% ipython --no-banner

In [1]: import numpy as np

In [2]: np.set_printoptions(precision=2, suppress=True, linewidth=120, floatmode="fixed")

In [3]: rnd = lambda a: np.round(a, 2) + 0

In [4]: E = np.load("test7.npy")

In [5]: E
Out[5]: 
array([[  1.62,  -2.34,  -1.09],
       [ -0.64,  17.50,   0.68],
       [ -0.46, -17.53,  -0.60],
       [  1.56,   3.74,  -0.30],
       [ -3.19,  -8.53,  -0.40],
       [  3.70,  -8.38,   0.49],
       [ -3.23,  -2.98,  -0.70],
       [  0.56,   8.01,  -0.32],
       [  0.32,   7.79,   0.10],
       [  2.37,   8.35,   0.28],
       [ -1.42, -11.05,  -0.63],
       [ -2.06,   3.98,  -0.57],
       [ -2.80,  -3.35,  -0.34],
       [  1.50,   5.96,   0.14],
       [  1.26,  -9.75,   0.17],
       [  0.50,   0.68,   0.66],
       [  2.82,  -9.31,   0.08],
       [  0.80,   4.13,  -0.28],
       [ -2.60,   4.87,   0.10],
       [ -2.30,   4.32,   0.08],
       [  0.30,  12.72,   0.62],
       [  2.11,  -4.89,  -0.59],
       [ -0.55,  -4.25,   0.15],
       [ -4.04,   0.04,   0.31],
       [  3.25,  -9.49,   0.12],
       [  0.52, -16.34,   0.01]])

In [6]: x = np.array([-1, -2, -3])

In [7]: rhs = E @ x

In [8]: rnd(np.linalg.solve(E.T @ E, E.T @ rhs))
Out[8]: array([-1.00, -2.00, -3.00])

In [9]: rng = np.random.default_rng(758)

In [10]: rhs = rhs + 0.1 * rng.normal(size=26)

In [11]: print(rnd(rhs))
[  6.36 -36.39  37.54  -7.97  21.49  11.73  11.49 -15.70 -16.31 -19.90  25.31  -3.99  10.58 -13.89  17.80  -3.75  15.84
  -8.36  -7.49  -6.58 -27.69   9.53   8.59   2.95  15.40  32.00]

In [12]: coef, *_ = np.linalg.lstsq(E, rhs)

In [13]: coef.round()
Out[13]: array([-1.00, -2.00, -3.00])

In [14]: print(rnd(E.T @ (rhs - E @ coef)))
[0.00 0.00 0.00]

In [15]: Ac = E - E.mean(axis=0)

In [16]: V = np.linalg.svd(Ac)[2][:2]

In [17]: A2 = Ac - Ac @ V.T @ V

In [18]: np.linalg.norm(A2, axis=1).round(6).argmax()
Out[18]: np.int64(0)

In [19]: print(rnd(np.diag(V.T @ V)))
[1.00 1.00 0.00]

In [20]: proj = E @ np.linalg.solve(E.T @ E, E.T)

In [21]: np.allclose(proj @ proj, proj)
Out[21]: True

In [22]: np.linalg.matrix_rank(np.eye(26) - proj)
Out[22]: np.int64(23)

In [23]: rnd(np.linalg.eigvalsh(proj))
Out[23]: 
array([0.00, 0.00, 0.00, 0.00, 0.00, 0.00, 0.00, 0.00, 0.00, 0.00, 0.00, 0.00, 0.00, 0.00, 0.00, 0.00, 0.00, 0.00,
       0.00, 0.00, 0.00, 0.00, 0.00, 1.00, 1.00, 1.00])

In [24]: rnd(np.diag(proj))
Out[24]: 
array([0.31, 0.18, 0.17, 0.08, 0.14, 0.20, 0.15, 0.10, 0.03, 0.09, 0.11, 0.11, 0.08, 0.04, 0.08, 0.09, 0.11, 0.05,
       0.07, 0.05, 0.11, 0.13, 0.03, 0.20, 0.13, 0.16])

In [25]: K = np.array([[5, 0, 0, 0, 0, 4, 0],
    ...:     [0, 1, 4, 0, 3, 0, 0],
    ...:     [0, 1, 1, 5, 5, 0, 0],
    ...:     [0, 0, 4, 5, 1, 0, 1],
    ...:     [0, 3, 2, 1, 1, 0, 4],
    ...:     [3, 0, 0, 0, 0, 4, 0],
    ...:     [0, 1, 4, 1, 5, 0, 4]])

In [26]: r0, g = E[13], E[2]

In [27]: rnd(r0 @ g)
Out[27]: np.float64(-105.25)

In [28]: pr = (r0 @ g) / (r0 @ r0) * r0

In [29]: rnd((g - pr) @ r0)
Out[29]: np.float64(0.0)

In [30]: rnd(g - pr)
Out[30]: array([ 3.72, -0.93, -0.21])

In [31]: np.linalg.matrix_rank(np.outer(r0, g))
Out[31]: np.int64(1)

In [32]: def softmax(z):
    ...:     e = np.exp(z - z.max(axis=-1, keepdims=True))
    ...:     return e / e.sum(axis=-1, keepdims=True)
    ...: 

In [33]: rnd(softmax(K[5] + -3))
Out[33]: array([0.25, 0.01, 0.01, 0.01, 0.01, 0.69, 0.01])

In [34]: att = K @ K.T / np.sqrt(7)

In [35]: rnd(softmax(att + np.triu(np.full(att.shape, -np.inf), 1)))
Out[35]: 
array([[1.00, 0.00, 0.00, 0.00, 0.00, 0.00, 0.00],
       [0.00, 1.00, 0.00, 0.00, 0.00, 0.00, 0.00],
       [0.00, 0.00, 1.00, 0.00, 0.00, 0.00, 0.00],
       [0.00, 0.00, 0.03, 0.97, 0.00, 0.00, 0.00],
       [0.00, 0.00, 0.00, 0.01, 0.99, 0.00, 0.00],
       [0.91, 0.00, 0.00, 0.00, 0.00, 0.09, 0.00],
       [0.00, 0.00, 0.00, 0.00, 0.00, 0.00, 1.00]])
